% ipython --no-banner

In [1]: import numpy as np

In [2]: import numpy.linalg as la

In [3]: np.set_printoptions(precision=2, suppress=True, linewidth=160)

In [4]: def rnd(a):
   ...:     return np.round(a, 2) + 0
   ...: 

In [5]: mat = np.load("arr.npy")

In [6]: mat
Out[6]: 
array([[ 9,  6, -7],
       [-7,  9,  6],
       [ 6, -7,  9]])

In [7]: Uu, sv, vt = la.svd(mat, full_matrices=False)

In [8]: rnd(sv / sv[0])
Out[8]: array([1.  , 1.  , 0.54])

In [9]: rnd(vt @ vt.T)
Out[9]: 
array([[1., 0., 0.],
       [0., 1., 0.],
       [0., 0., 1.]])

In [10]: rnd(sv)
Out[10]: array([14.73, 14.73,  8.  ])

In [11]: rnd(np.sqrt((sv ** 2).sum())), rnd(la.norm(mat))
Out[11]: (np.float64(22.32), np.float64(22.32))

In [12]: x0 = np.array([-9, -1, 3])

In [13]: a = np.maximum(mat @ x0, 0)

In [14]: mat.T @ a
Out[14]: array([-504,  648,  432])

In [15]: np.flatnonzero(a > 1e-9)
Out[15]: array([1])

In [16]: np.maximum(mat @ (3 * x0), 0)
Out[16]: array([  0, 216,   0])

In [17]: mat * (a > 1e-9)[:, None]
Out[17]: 
array([[ 0,  0,  0],
       [-7,  9,  6],
       [ 0,  0,  0]])

In [18]: np.maximum(mat @ x0, 0) - np.maximum(-mat @ x0, 0)
Out[18]: array([-108,   72,  -20])

In [19]: proj = np.triu(np.array([[-1, -2, -3], [3, 2, 1], [2, -3, -3]]), 1) + np.eye(3)

In [20]: B = proj @ mat @ la.inv(proj)

In [21]: la.matrix_rank(B)
Out[21]: np.int64(3)

In [22]: proj @ mat - mat @ proj
Out[22]: 
array([[ -4.,  21., -18.],
       [  6., -21., -21.],
       [  0.,  12.,  25.]])

In [23]: rnd(la.det(B))
Out[23]: np.float64(1736.0)

In [24]: np.trace(B), np.trace(mat)
Out[24]: (np.float64(27.0), np.int64(27))

In [25]: B
Out[25]: 
array([[  5.,  19., -50.],
       [ -1.,   0.,  12.],
       [  6.,   5.,  22.]])

In [26]: B = np.array([[2, -5, 5, -5], [-3, 1, 4, 1], [-1, 2, -4, -3], [0, -2, -2, -3]])

In [27]: K = np.triu(B)

In [28]: K
Out[28]: 
array([[ 2, -5,  5, -5],
       [ 0,  1,  4,  1],
       [ 0,  0, -4, -3],
       [ 0,  0,  0, -3]])

In [29]: np.kron(np.eye(2, dtype=int), K)
Out[29]: 
array([[ 2, -5,  5, -5,  0,  0,  0,  0],
       [ 0,  1,  4,  1,  0,  0,  0,  0],
       [ 0,  0, -4, -3,  0,  0,  0,  0],
       [ 0,  0,  0, -3,  0,  0,  0,  0],
       [ 0,  0,  0,  0,  2, -5,  5, -5],
       [ 0,  0,  0,  0,  0,  1,  4,  1],
       [ 0,  0,  0,  0,  0,  0, -4, -3],
       [ 0,  0,  0,  0,  0,  0,  0, -3]])

In [30]: rnd(la.eigvals(K))
Out[30]: array([ 2.,  1., -4., -3.])

In [31]: np.poly(K)
Out[31]: array([  1.,   4.,  -7., -22.,  24.])

In [32]: rnd(la.det(2 * K)), rnd(la.det(K))
Out[32]: (np.float64(384.0), np.float64(24.0))

In [33]: rnd(la.det(K.T))
Out[33]: np.float64(24.0)

In [34]: X = np.load("m.npy")

In [35]: X
Out[35]: 
array([[ 0,  9, -8,  1],
       [-8, -4,  3,  8],
       [-6,  2, -2,  6],
       [ 1,  8,  5, -1]])

In [36]: proj = np.triu(np.array([[2, 0, 2, 2], [1, 1, 0, 6], [3, 9, 0, 8], [4, 9, 4, 4]]), 1) + np.eye(4)

In [37]: B = proj @ X @ la.inv(proj)

In [38]: proj @ X - X @ proj
Out[38]: 
array([[-10.,  20.,   6.,  20.],
       [  6.,  48.,  46.,  10.],
       [  8.,  64.,  52.,   8.],
       [  0.,   0.,  -2., -90.]])

In [39]: la.matrix_rank(B)
Out[39]: np.int64(4)

In [40]: np.trace(B), np.trace(X)
Out[40]: (np.float64(-7.0), np.int64(-7))

In [41]: np.kron(np.eye(2, dtype=int), X)
Out[41]: 
array([[ 0,  9, -8,  1,  0,  0,  0,  0],
       [-8, -4,  3,  8,  0,  0,  0,  0],
       [-6,  2, -2,  6,  0,  0,  0,  0],
       [ 1,  8,  5, -1,  0,  0,  0,  0],
       [ 0,  0,  0,  0,  0,  9, -8,  1],
       [ 0,  0,  0,  0, -8, -4,  3,  8],
       [ 0,  0,  0,  0, -6,  2, -2,  6],
       [ 0,  0,  0,  0,  1,  8,  5, -1]])

In [42]: r0 = np.array([0, 0, 1, 1])

In [43]: B = X + np.outer(r0, np.eye(4)[1])

In [44]: rnd(la.det(B) / la.det(X)), rnd(1 + la.solve(X, r0)[1])
Out[44]: (np.float64(1.16), np.float64(1.16))

In [45]: la.matrix_rank(B - X)
Out[45]: np.int64(1)

In [46]: la.matrix_rank(la.inv(B) - la.inv(X), tol=1e-8)
Out[46]: np.int64(1)

In [47]: B
Out[47]: 
array([[ 0.,  9., -8.,  1.],
       [-8., -4.,  3.,  8.],
       [-6.,  3., -2.,  6.],
       [ 1.,  9.,  5., -1.]])

In [48]: W2 = 20 * np.array([[0.3, 0.2, -0.1], [0.7, -2.7, -0.9], [-1.0, -1.3, 0.0]])

In [49]: rng = np.random.default_rng(8602)

In [50]: idx = rng.integers(0, 3, 13)

In [51]: arr = W2[idx] + rng.normal(size=(13, 3))

In [52]: rnd(arr)
Out[52]: 
array([[  5.76,   4.51,  -2.73],
       [  7.09,   2.65,  -1.94],
       [-20.83, -26.72,   1.7 ],
       [  6.32,   3.07,  -0.19],
       [ 12.33, -54.04, -17.84],
       [  6.81,   5.58,  -1.39],
       [  6.38,   4.19,  -2.8 ],
       [-18.65, -26.97,   0.01],
       [-21.26, -25.87,  -1.51],
       [  4.86,   4.95,  -1.45],
       [  6.58,   4.16,  -2.68],
       [-19.27, -26.57,   0.42],
       [  4.53,   4.54,  -2.92]])

In [53]: rnd(la.norm(X[1], 1)), rnd(la.norm(X[1], np.inf))
Out[53]: (np.float64(23.0), np.float64(8.0))

In [54]: rnd(la.norm(X[1] - X[0]))
Out[54]: np.float64(20.07)

In [55]: rnd(la.norm(X, "nuc"))
Out[55]: np.float64(36.95)
